$ python -q
>>> import numpy as np
>>> np.set_printoptions(precision=3, suppress=True, linewidth=140, floatmode="fixed")
>>> arr = np.load("out8.npy")
>>> arr
array([[ 0.000,  0.000,  3.000, -3.000,  3.000, -3.000],
       [ 0.000,  0.000, -2.000,  2.000, -1.000, -3.000],
       [ 3.000, -2.000,  0.000,  0.000,  0.000,  0.000],
       [-3.000,  2.000,  0.000,  0.000,  0.000,  0.000],
       [ 3.000, -1.000,  0.000,  0.000,  0.000,  0.000],
       [-3.000, -3.000,  0.000,  0.000,  0.000,  0.000]])
>>> other = arr / np.sqrt((arr ** 2).mean(axis=1, keepdims=True))
>>> arr - arr.mean(axis=1, keepdims=True)
array([[ 0.000,  0.000,  3.000, -3.000,  3.000, -3.000],
       [ 0.667,  0.667, -1.333,  2.667, -0.333, -2.333],
       [ 2.833, -2.167, -0.167, -0.167, -0.167, -0.167],
       [-2.833,  2.167,  0.167,  0.167,  0.167,  0.167],
       [ 2.667, -1.333, -0.333, -0.333, -0.333, -0.333],
       [-2.000, -2.000,  1.000,  1.000,  1.000,  1.000]])
>>> rng = np.random.default_rng(46)
>>> lab = rng.integers(0, 2, 5)
>>> X = np.array([[-1, 0, -1, 2, 0],
...     [1, -1, 0, 2, 1],
...     [1, -1, 2, 0, -2],
...     [0, 0, -2, 1, -2],
...     [3, -2, 2, -1, -1]]) * (lab[:, None] == lab)
>>> X
array([[-1,  0,  0,  0,  0],
       [ 1, -1,  0,  0,  1],
       [ 0,  0,  2,  0,  0],
       [ 0,  0, -2,  1,  0],
       [ 3, -2,  0,  0, -1]])
>>> # splits into 2 blocks
>>> np.round(np.abs(np.linalg.eigvals(X)).max(), 3)
np.float64(2.0)
>>> (X - X.T) / 2
array([[ 0.000, -0.500,  0.000,  0.000, -1.500],
       [ 0.500,  0.000,  0.000,  0.000,  1.500],
       [ 0.000,  0.000,  0.000,  1.000,  0.000],
       [ 0.000,  0.000, -1.000,  0.000,  0.000],
       [ 1.500, -1.500,  0.000,  0.000,  0.000]])
>>> print(X @ X)
[[ 1  0  0  0  0]
 [ 1 -1  0  0 -2]
 [ 0  0  4  0  0]
 [ 0  0 -6  1  0]
 [-8  4  0  0 -1]]
>>> np.trace(X)
np.int64(0)
>>> np.allclose(X, X.T)
False
>>> np.allclose(X @ X.T, X.T @ X)
False
>>> P = np.triu(np.array([[1, 0, 2, 0, 0],
...     [2, 0, 2, 2, 1],
...     [0, 2, 1, 2, 1],
...     [1, 2, 1, 0, 1],
...     [2, 2, 2, 2, 1]]), 1) + np.eye(5)
>>> other = P @ X @ np.linalg.inv(P)
>>> np.round(np.poly(other), 3) + 0
array([ 1.000,  0.000, -2.000, -6.000,  1.000,  6.000])
>>> print(other)
[[ -1.000   0.000   6.000 -12.000   6.000]
 [  4.000  -3.000  -2.000  12.000  -7.000]
 [  3.000  -2.000  -4.000  14.000  -9.000]
 [  3.000  -2.000  -4.000  13.000  -8.000]
 [  3.000  -2.000  -2.000   8.000  -5.000]]
>>> print(X.sum(axis=0))
[ 3 -3  0  1  0]
>>> X.sum(axis=1)
array([-1,  1,  2, -1,  0])
>>> np.linalg.svd(X, compute_uv=False)
array([3.996, 2.921, 1.304, 0.685, 0.576])
>>> np.diff(X, axis=0)
array([[ 2, -1,  0,  0,  1],
       [-1,  1,  2,  0, -1],
       [ 0,  0, -4,  1,  0],
       [ 3, -2,  2, -1, -1]])
>>> np.count_nonzero(X)
np.int64(10)
>>> np.unravel_index(np.abs(X).argmax(), X.shape)
(np.int64(4), np.int64(0))
>>> data = np.loadtxt("arr.csv", delimiter=",")
>>> print(data)
[[ 3.614  0.046 -0.036 -3.526]
 [-4.289  0.007  0.117  4.310]
 [-1.000  0.003  0.059  0.991]
 [-1.235  0.010  0.011  1.234]
 [ 1.351 -0.047  0.036 -1.248]
 [ 2.341  0.041 -0.118 -2.338]
 [-1.719 -0.086 -0.022  1.638]
 [-0.348  0.053  0.012  0.171]
 [ 1.112  0.014 -0.027 -1.121]
 [ 2.909  0.058  0.011 -2.916]
 [ 1.415  0.060  0.049 -1.475]
 [-0.216  0.049  0.019  0.227]
 [-2.857  0.052 -0.005  2.798]
 [-1.372 -0.036 -0.074  1.462]
 [-1.962  0.002  0.007  1.991]
 [ 4.228  0.043  0.074 -4.114]
 [-2.082  0.014 -0.050  2.152]
 [ 2.444  0.021 -0.063 -2.472]
 [-0.550  0.011 -0.084  0.505]
 [ 1.629  0.079 -0.135 -1.554]
 [-0.124 -0.006 -0.004  0.207]
 [-0.693 -0.104 -0.068  0.687]]
>>> x0 = np.array([-2, 2, 0, -2])
>>> rhs = data @ x0
>>> print(np.round(np.linalg.solve(data.T @ data, data.T @ rhs), 3) + 0)
[-2.000  2.000  0.000 -2.000]
>>> rhs = rhs + 0.1 * rng.normal(size=22)
>>> rhs
array([-0.011, -0.145, -0.119,  0.020, -0.345,  0.085,  0.043,  0.492,  0.010,  0.037,  0.135,  0.100,  0.394, -0.253, -0.173, -0.159,
       -0.033,  0.117, -0.013,  0.009, -0.123, -0.112])
>>> beta, *_ = np.linalg.lstsq(data, rhs)
>>> round(float(np.linalg.norm(rhs - data @ beta)), 3)
0.353
>>> beta
array([-2.039,  1.817, -0.449, -2.037])
>>> [round(float(np.linalg.norm(np.linalg.solve(data.T @ data + lam * np.eye(4), data.T @ rhs))), 2) for lam in (0, 1, 10, 100)]
[3.44, 0.17, 0.02, 0.0]
>>> w1 = np.array([[0, 4], [4, -2], [1, -5], [-2, 1], [1, 1]])
>>> beta = np.array([2, -1])
>>> act = np.maximum(X @ w1 + beta, 0)
>>> np.linalg.matrix_rank(act)
np.int64(2)
>>> print(act)
[[ 2  0]
 [ 0  6]
 [ 4  0]
 [ 0 10]
 [ 0 14]]
>>> (act > 0).mean(axis=0)
array([0.400, 0.600])
>>> (act > 0).astype(int)
array([[1, 0],
       [0, 1],
       [1, 0],
       [0, 1],
       [0, 1]])
>>> C = np.array([[2, -3], [1, -2]])
>>> (act @ C).round(6).argmax(axis=1)
array([0, 0, 0, 0, 0])
>>> W0 = np.load("m.npy")
>>> print(W0)
[[ 2.961 -7.319  7.744]
 [10.760  6.582  3.571]
 [10.946 -3.065 -4.148]
 [-8.874 12.863  2.695]]
>>> lab = rng.permutation(3)
>>> other = W0[:, lab] * rng.choice([-1, 1], 3)
>>> other
array([[ 7.744,  2.961, -7.319],
       [ 3.571, 10.760,  6.582],
       [-4.148, 10.946, -3.065],
       [ 2.695, -8.874, 12.863]])
>>> U, _, VT = np.linalg.svd(W0.T @ other)
>>> np.round(U @ VT, 3) + 0
array([[0.000, 1.000, 0.000],
       [0.000, 0.000, 1.000],
       [1.000, 0.000, 0.000]])
>>> print(np.round(np.linalg.lstsq(W0, other)[0], 3) + 0)
[[0.000 1.000 0.000]
 [0.000 0.000 1.000]
 [1.000 0.000 0.000]]
>>> feats = np.loadtxt("a.csv", delimiter=",")
>>> print(feats)
[[ 1.000 -2.000]
 [ 0.000 -1.000]]
>>> # triangular, det is the product of the diagonal
>>> P = np.triu(np.array([[3, -3], [1, -3]]), 1) + np.eye(2)
>>> other = P @ feats @ np.linalg.inv(P)
>>> P @ feats - feats @ P
array([[0.000, 6.000],
       [0.000, 0.000]])
>>> round(float(np.linalg.det(other)), 3)
-1.0
>>> np.linalg.matrix_rank(other)
np.int64(2)
>>> other
array([[ 1.000,  4.000],
       [ 0.000, -1.000]])
>>> other = np.array([[-1, -3, 3], [0, -3, -1], [1, -1, 2], [-1, -1, 1]])
>>> np.linalg.matrix_rank(data @ other)
np.int64(3)
>>> np.einsum("ij->j", data)
array([ 2.596,  0.284, -0.291, -2.391])
>>> t3 = np.stack([W0, 4 * W0, W0[::-1]])
>>> np.einsum("bij,cij->bc", t3, t3)
array([[  692.040,  2768.160,   -33.515],
       [ 2768.160, 11072.638,  -134.060],
       [  -33.515,  -134.060,   692.040]])
>>> np.linalg.norm(t3, axis=(1, 2))
array([ 26.307, 105.227,  26.307])
>>> (t3 @ W0.T).shape
(3, 4, 4)
>>> K = np.load("x.npy")
>>> print(K)
[[2.000 1.000 0.000 0.000 0.000]
 [0.000 2.000 1.000 0.000 0.000]
 [0.000 0.000 2.000 1.000 0.000]
 [0.000 0.000 0.000 2.000 1.000]
 [0.000 0.000 0.000 0.000 2.000]]
>>> # triangular
>>> lab = rng.permutation(5)
>>> lab
array([2, 1, 0, 4, 3])
>>> other = K[lab][:, lab]
>>> other
array([[2.000, 0.000, 0.000, 0.000, 1.000],
       [1.000, 2.000, 0.000, 0.000, 0.000],
       [0.000, 1.000, 2.000, 0.000, 0.000],
       [0.000, 0.000, 0.000, 2.000, 0.000],
       [0.000, 0.000, 0.000, 1.000, 2.000]])
>>> print(np.trace(other))
10.0
>>> np.round(np.linalg.det(other), 3), np.round(np.linalg.det(K[lab]), 3)
(np.float64(32.0), np.float64(32.0))
>>> np.diag(other)
array([2.000, 2.000, 2.000, 2.000, 2.000])
>>> np.allclose(other, K)
False
>>> other = K / np.sqrt((K ** 2).mean(axis=1, keepdims=True))
>>> np.linalg.matrix_rank(K - K.mean(axis=1, keepdims=True))
np.int64(4)
>>> print(np.linalg.norm(other, axis=1))
[2.236 2.236 2.236 2.236 2.236]
>>> np.prod(np.diag(K)), round(float(np.linalg.det(K)), 3)
(np.float64(32.0), 32.0)
>>> u = np.array([7, 3, 1, 1, 7])
>>> other = K + np.outer(u, np.eye(5)[1])
>>> np.linalg.matrix_rank(other - K)
np.int64(1)
>>> print(np.linalg.matrix_rank(np.linalg.inv(other) - np.linalg.inv(K), tol=1e-8))
1
>>> J = np.load("layer9.npy")
>>> J
array([[-2, -2],
       [-2, -4]])
>>> gram = J.T @ J
>>> np.linalg.matrix_rank(gram)
np.int64(2)
>>> np.linalg.svd(J, compute_uv=False) ** 2
array([27.416,  0.584])
>>> (J @ J.T).shape
(2, 2)
>>> np.allclose(gram, gram.T)
True
>>> gram
array([[ 8, 12],
       [12, 20]])
>>> np.trace(gram), (J ** 2).sum()
(np.int64(28), np.int64(28))
>>> q, r_ = np.linalg.qr(J)
>>> q.shape, r_.shape
((2, 2), (2, 2))
>>> q
array([[-0.707, -0.707],
       [-0.707,  0.707]])
>>> round(np.trace(q @ q.T), 3)
np.float64(2.0)
>>> print(np.abs(np.diag(r_)))
[2.828 1.414]
>>> print(np.allclose(r_.T @ r_, J.T @ J))
True
>>> r_
array([[ 2.828,  4.243],
       [ 0.000, -1.414]])
>>> round(float(abs(r_[0, 0])), 3), np.round(np.linalg.norm(J[:, 0]), 3)
(2.828, np.float64(2.828))
>>> other = r_ + rng.integers(-2, 3, (2, 1)) @ rng.integers(-2, 3, (1, 2))
>>> other
array([[ 2.828,  4.243],
       [ 0.000, -1.414]])
>>> np.linalg.svd(other - r_, compute_uv=False)
array([0.000, 0.000])
>>> np.linalg.matrix_rank(other - r_, tol=1e-8)
np.int64(0)
>>> np.allclose(J, J.T)
True
>>> np.linalg.matrix_power(J, 3)
array([[ -40,  -64],
       [ -64, -104]])
>>> P = np.triu(np.array([[-9, -6], [9, 7]]), 1) + np.eye(2)
>>> other = P @ J @ np.linalg.inv(P)
>>> P @ J - J @ P
array([[ 12.000,  12.000],
       [  0.000, -12.000]])
>>> print(np.poly(other))
[1.000 6.000 4.000]
>>> print(np.linalg.matrix_rank(other))
2
>>> F = np.load("block2.npy")
>>> F
array([[ 2.230,  0.220,  0.630, -2.640],
       [ 1.870,  0.130,  0.320, -3.760],
       [-0.370, -0.520, -0.190, -0.810],
       [-2.870, -1.550, -0.380,  4.760],
       [ 0.640,  0.430,  0.250,  0.220],
       [ 2.710,  0.970,  0.800, -2.030]])
>>> # rows and columns are dependent
>>> round(np.linalg.norm(F, 2) / np.linalg.norm(F), 3)
np.float64(0.97)
>>> [round(float(x), 3) for x in np.linalg.svd(F, compute_uv=False)[:3]]
[8.59, 1.937, 0.949]
>>> print(F.sum(axis=1))
[ 0.440 -1.440 -1.890 -0.040  1.540  2.450]
>>> np.round(np.linalg.svd(F, compute_uv=False), 3) + 0
array([8.590, 1.937, 0.949, 0.000])
>>> print(np.unravel_index(np.abs(F).argmax(), F.shape))
(np.int64(3), np.int64(3))
>>> F.sum(axis=0)
array([ 4.210, -0.320,  1.430, -4.260])
>>> print(np.abs(F).max())
4.76
>>> np.linalg.matrix_rank(F)
np.int64(3)
>>> np.count_nonzero(F)
np.int64(24)
